% python3 -q
>>> import numpy as np
>>> np.set_printoptions(precision=1, suppress=True, linewidth=100)
>>> M = np.loadtxt("arr.csv", delimiter=",")
>>> print(M)
[[ 0.  3.  1.  1.  0.  3.  0.  2.  3.]
 [ 0.  0. -1.  0.  3.  1.  0. -2.  3.]
 [ 0.  0.  0. -2. -3.  3.  3.  1.  3.]
 [ 0.  0.  0.  0.  2. -3. -2. -3.  1.]
 [ 0.  0.  0.  0.  0.  0.  2. -1. -3.]
 [ 0.  0.  0.  0.  0.  0. -3. -2.  1.]
 [ 0.  0.  0.  0.  0.  0.  0.  3. -2.]
 [ 0.  0.  0.  0.  0.  0.  0.  0. -2.]
 [ 0.  0.  0.  0.  0.  0.  0.  0.  0.]]
>>> # triangular: eigenvalues sit on the diagonal
>>> print(np.prod(np.diag(M)), round(np.linalg.det(M), 1))
0.0 0.0
>>> print(np.linalg.matrix_rank(M - M[0, 0] * np.eye(9)))
7
>>> print(M @ M)
[[  0.   0.  -3.  -2.   8.   3.  -8. -14.  12.]
 [  0.   0.   0.   2.   3.  -3.   0.  -6.  -7.]
 [  0.   0.   0.   0.  -4.   6. -11.  12.   2.]
 [  0.   0.   0.   0.   0.   0.  13.  -2.   1.]
 [  0.   0.   0.   0.   0.   0.   0.   6.  -2.]
 [  0.   0.   0.   0.   0.   0.   0.  -9.  10.]
 [  0.   0.   0.   0.   0.   0.   0.   0.  -6.]
 [  0.   0.   0.   0.   0.   0.   0.   0.   0.]
 [  0.   0.   0.   0.   0.   0.   0.   0.   0.]]
>>> left, sv, Vt = np.linalg.svd(M)
>>> vecs = Vt[:(sv > 1e-8).sum()]
>>> rng = np.random.default_rng(655)
>>> x = M[0] + 2 * M[4] + rng.integers(2) * np.eye(9)[6]
>>> print(x)
[ 0.  3.  1.  1.  0.  3.  4.  0. -3.]
>>> print(np.linalg.matrix_rank(np.vstack([M, x])))
7
>>> print(np.diag(vecs.T @ vecs))
[0.  0.8 0.3 1.  0.9 1.  1.  1.  1. ]
>>> print(round(np.linalg.norm(x - vecs.T @ vecs @ x), 1))
0.0
>>> left, sv, Vt = np.linalg.svd(M)
>>> print(np.argmax(sv[:-1] / (sv[1:] + 1e-6)) + 1)
7
>>> B = left[:, :7] @ np.diag(sv[:7]) @ Vt[:7]
>>> print(round(float(np.abs(M - B).max()), 1))
0.0
>>> print(np.round(np.linalg.norm(M - B) / np.linalg.norm(M), 1))
0.0
>>> print(B.round(1) + 0)
[[ 0.  3.  1.  1.  0.  3.  0.  2.  3.]
 [ 0.  0. -1.  0.  3.  1.  0. -2.  3.]
 [ 0.  0.  0. -2. -3.  3.  3.  1.  3.]
 [ 0.  0.  0.  0.  2. -3. -2. -3.  1.]
 [ 0.  0.  0.  0.  0.  0.  2. -1. -3.]
 [ 0.  0.  0.  0.  0.  0. -3. -2.  1.]
 [ 0.  0.  0.  0.  0.  0.  0.  3. -2.]
 [ 0.  0.  0.  0.  0.  0.  0.  0. -2.]
 [ 0.  0.  0.  0.  0.  0.  0.  0.  0.]]
>>> print(np.linalg.matrix_rank(M, rtol=0.05))
7
>>> print(round(float(np.linalg.norm(M - B, 2)), 1), round(sv[7], 1))
0.0 0.0
>>> m1 = np.load("block9.npy")
>>> print(m1)
[[ 1.   0.   0.   0.   0.   0.   0.   0.   0.   0.   0.   0.   0.   0.   0.   0. ]
 [ 0.   1.   0.   0.   0.   0.   0.   0.   0.   0.   0.   0.   0.   0.   0.   0. ]
 [ 0.   0.   1.   0.   0.   0.   0.   0.   0.   0.   0.   0.   0.   0.   0.   0. ]
 [ 0.   0.   0.   1.   0.   0.   0.   0.   0.   0.   0.   0.   0.   0.   0.3  0. ]
 [ 0.   0.   0.   0.   1.   0.   0.   0.   0.   0.   0.   0.   0.   0.   0.   0. ]
 [ 0.   0.   0.   0.   0.   1.   0.   0.   0.   0.   0.   0.   0.   0.   0.   0. ]
 [ 0.   0.   0.   0.   0.   0.   1.   0.   0.   0.   0.   0.   0.   0.   0.   0. ]
 [ 0.   0.   0.   0.   0.   0.   0.   1.   0.   0.   0.   0.   0.   0.   0.   0. ]
 [ 0.   0.   0.   0.   0.   0.   0.   0.   1.   0.   0.   0.   0.   0.   0.   0. ]
 [ 0.   0.   0.   0.   0.   0.   0.   0.   0.   1.   0.   0.   0.   0.   0.   0. ]
 [ 0.   0.   0.   0.   0.   0.   0.   0.   0.   0.   1.   0.   0.   0.   0.   0. ]
 [ 0.   0.   0.   0.   0.   0.   0.   0.   0.   0.   0.   1.   0.   0.   0.   0. ]
 [ 0.   0.   0.   0.   0.   0.   0.   0.   0.   0.   0.   0.   1.   0.   0.   0. ]
 [ 0.   0.   0.   0.   0.   0.   0.   0.   0.   0.   0.   0.   0.   1.   0.   0. ]
 [ 0.   0.   0.  -0.3  0.   0.   0.   0.   0.   0.   0.   0.   0.   0.   1.   0. ]
 [ 0.   0.   0.   0.   0.   0.   0.   0.   0.   0.   0.   0.   0.   0.   0.   1. ]]
>>> # splits into 15 blocks
>>> x = np.array([3, 4, -5, 4, 1, 3, 4, 1, -1, 4, 0, 5, -2, -5, 3, -4])
>>> print(m1 @ x)
[ 3.   4.  -5.   4.6  1.   3.   4.   1.  -1.   4.   0.   5.  -2.  -5.   1.9 -4. ]
>>> print((m1 @ x).argmax())
11
>>> print(m1 @ (2 * x))
[  6.    8.  -10.    9.3   2.    6.    8.    2.   -2.    8.    0.   10.   -4.  -10.    3.7  -8. ]
>>> x = np.array([9, -9, -2, 8, -3, 5, -4, -6, 6, -3, 5, 1, -3, 5, -1, 1])
>>> target = m1 @ x
>>> print(target)
[ 9.  -9.  -2.   7.5 -3.   5.  -4.  -6.   6.  -3.   5.   1.  -3.   5.  -3.   1. ]
>>> print(np.linalg.solve(m1.T, m1[10]))
[0. 0. 0. 0. 0. 0. 0. 0. 0. 0. 1. 0. 0. 0. 0. 0.]
>>> print(np.linalg.solve(m1, target))
[ 9. -9. -2.  8. -3.  5. -4. -6.  6. -3.  5.  1. -3.  5. -1.  1.]
>>> print(np.linalg.solve(m1, target + m1[:, 9]))
[ 9. -9. -2.  8. -3.  5. -4. -6.  6. -2.  5.  1. -3.  5. -1.  1.]
>>> A = np.array([[1.1, 1.0, -2.0, 3.0, -2.0, -2.0],
...     [3.0, -1.9, 3.0, 1.0, 1.0, -3.0],
...     [1.0, 0.0, 1.1, 0.0, -3.0, -1.0],
...     [3.0, -3.0, -1.0, -0.9, 2.0, -2.0],
...     [-2.0, -2.0, -1.0, 2.0, 2.1, -2.0],
...     [1.0, 1.0, -2.0, 3.0, -2.0, -1.9]])
>>> B = np.linalg.invert(A)
Traceback (most recent call last):
  File "<python-input-38>", line 1, in <module>
    B = np.linalg.invert(A)
        ^^^^^^^^^^^^^^^^
AttributeError: module 'numpy.linalg' has no attribute 'invert'
>>> B = np.linalg.inv(A)
>>> print(round(np.linalg.slogdet(A)[0], 1))
-1.0
>>> print(np.allclose(B, A.T))
False
>>> print(np.round(np.linalg.inv(B), 1) + 0)
[[ 1.1  1.  -2.   3.  -2.  -2. ]
 [ 3.  -1.9  3.   1.   1.  -3. ]
 [ 1.   0.   1.1  0.  -3.  -1. ]
 [ 3.  -3.  -1.  -0.9  2.  -2. ]
 [-2.  -2.  -1.   2.   2.1 -2. ]
 [ 1.   1.  -2.   3.  -2.  -1.9]]
>>> print(B.round(1) + 0)
[[ -3.4   0.1  -0.2   0.1  -0.3   3.5]
 [ 10.7   0.   -0.2  -0.3  -0.1 -10.8]
 [ -1.    0.2   0.   -0.2   0.    0.9]
 [ -9.6   0.2  -0.2   0.   -0.1   9.9]
 [  3.    0.1  -0.3  -0.1   0.   -3. ]
 [-13.4   0.1  -0.2   0.1  -0.3  13.5]]
>>> print((np.abs(B) > 1e-9).astype(int))
[[1 1 1 1 1 1]
 [1 1 1 1 1 1]
 [1 1 1 1 1 1]
 [1 1 1 1 1 1]
 [1 1 1 1 1 1]
 [1 1 1 1 1 1]]
>>> print(round(np.log10(np.linalg.cond(B))))
2
>>> print(np.linalg.matrix_rank(B, rtol=0.1))
1
>>> print([round(float(x), 1) for x in np.linalg.svd(B, compute_uv=False)[:3]])
[28.7, 0.6, 0.3]
>>> print(np.round(np.abs(np.linalg.eigvals(A)).max(), 1))
5.3
>>> A.inv()
Traceback (most recent call last):
  File "<python-input-49>", line 1, in <module>
    A.inv()
    ^^^^^
AttributeError: 'numpy.ndarray' object has no attribute 'inv'
>>> assert A == A.T
Traceback (most recent call last):
  File "<python-input-50>", line 1, in <module>
    assert A == A.T
           ^^^^^^^^
ValueError: The truth value of an array with more than one element is ambiguous. Use a.any() or a.all()
>>> np.linalg.determinant(A)
Traceback (most recent call last):
  File "<python-input-51>", line 1, in <module>
    np.linalg.determinant(A)
    ^^^^^^^^^^^^^^^^^^^^^
AttributeError: module 'numpy.linalg' has no attribute 'determinant'
>>> x = np.array([2, 0, 2, 2, 1, 2])
>>> target = A @ x
>>> print(target)
[-1.8  9.  -0.8  0.2 -3.9 -1.8]
>>> print(np.round(np.linalg.solve(A.T, A[5]), 1) + 0)
[0. 0. 0. 0. 0. 1.]
>>> print(np.round(np.linalg.solve(A, A[:, 4]), 1) + 0)
[0. 0. 0. 0. 1. 0.]
>>> print(np.round(np.linalg.solve(A, target), 1) + 0)
[2. 0. 2. 2. 1. 2.]
>>> print(round(float(np.linalg.norm(A, 2) / np.linalg.norm(A)), 1))
0.6
>>> print(np.linalg.cond(A) > 100)
True
>>> J = np.loadtxt("run4.csv", delimiter=",")
>>> print(J.round(1) + 0)
[[-0.2  0.  -0.2  0.3  0.  -0.5  0.  -0.2 -0.7  0.1  0.   0.  -0.1  0.   0. ]
 [-0.2 -0.1  0.2  0.  -0.6  0.2  0.1  0.3 -0.2  0.  -0.2  0.2 -0.4 -0.1  0.1]
 [ 0.2 -0.2 -0.2  0.2  0.2 -0.1 -0.3  0.2  0.2  0.2 -0.2  0.  -0.5  0.   0.6]
 [ 0.2 -0.1 -0.1 -0.2  0.1  0.3 -0.3 -0.2 -0.2  0.6 -0.2  0.3 -0.1  0.3 -0.3]
 [ 0.2  0.1 -0.3  0.3 -0.3  0.2  0.2 -0.2  0.1  0.4  0.1  0.   0.2 -0.6  0.1]
 [-0.2 -0.5 -0.2 -0.3  0.1 -0.2  0.4 -0.1  0.1  0.  -0.4  0.4  0.1 -0.2  0. ]
 [-0.2  0.3  0.3 -0.3  0.1 -0.3  0.  -0.1  0.3  0.4  0.2 -0.1 -0.4 -0.3 -0.2]
 [-0.3  0.1  0.1  0.6  0.2  0.  -0.2  0.   0.3 -0.2 -0.1  0.6  0.   0.  -0.3]
 [ 0.   0.   0.5  0.  -0.3 -0.3 -0.2 -0.4  0.1  0.1  0.   0.3  0.3  0.2  0.5]
 [ 0.2 -0.2 -0.2 -0.2  0.  -0.1 -0.1  0.  -0.2 -0.2  0.7  0.4 -0.2 -0.2  0. ]
 [ 0.1  0.4 -0.5 -0.1 -0.4 -0.3  0.2  0.   0.3 -0.1  0.   0.2 -0.1  0.5 -0.1]
 [-0.4 -0.2 -0.3 -0.2 -0.3  0.1 -0.5 -0.4  0.2 -0.2 -0.1 -0.3  0.  -0.1 -0.1]
 [-0.1  0.5 -0.1 -0.1  0.2  0.3  0.1 -0.4 -0.2 -0.3 -0.2  0.2 -0.3 -0.1  0.3]
 [ 0.6 -0.1  0.2  0.1 -0.2 -0.2 -0.1 -0.3  0.  -0.3 -0.3 -0.1 -0.2 -0.2 -0.3]
 [ 0.1  0.4  0.  -0.3  0.  -0.2 -0.5  0.4 -0.1  0.  -0.3  0.2  0.3 -0.3  0. ]]
>>> x = np.array([2, -3, -3, 0, 3, 3, 3, -1, 3, 0, -1, 0, 3, 2, -3])
>>> print(np.abs(np.linalg.eigvals(J)))
[1. 1. 1. 1. 1. 1. 1. 1. 1. 1. 1. 1. 1. 1. 1.]
>>> print([p for p in range(1, 25) if np.allclose(np.linalg.matrix_power(J, p), np.eye(15))])
[]
>>> print(np.round(J.T @ (J @ x), 1) + 0)
[ 2. -3. -3.  0.  3.  3.  3. -1.  3.  0. -1.  0.  3.  2. -3.]
>>> print(np.sort(np.abs(np.degrees(np.angle(np.linalg.eigvals(J))))))
[  0.   45.2  45.2  68.9  68.9  72.9  72.9 107.7 107.7 138.3 138.3 153.9 153.9 163.6 163.6]
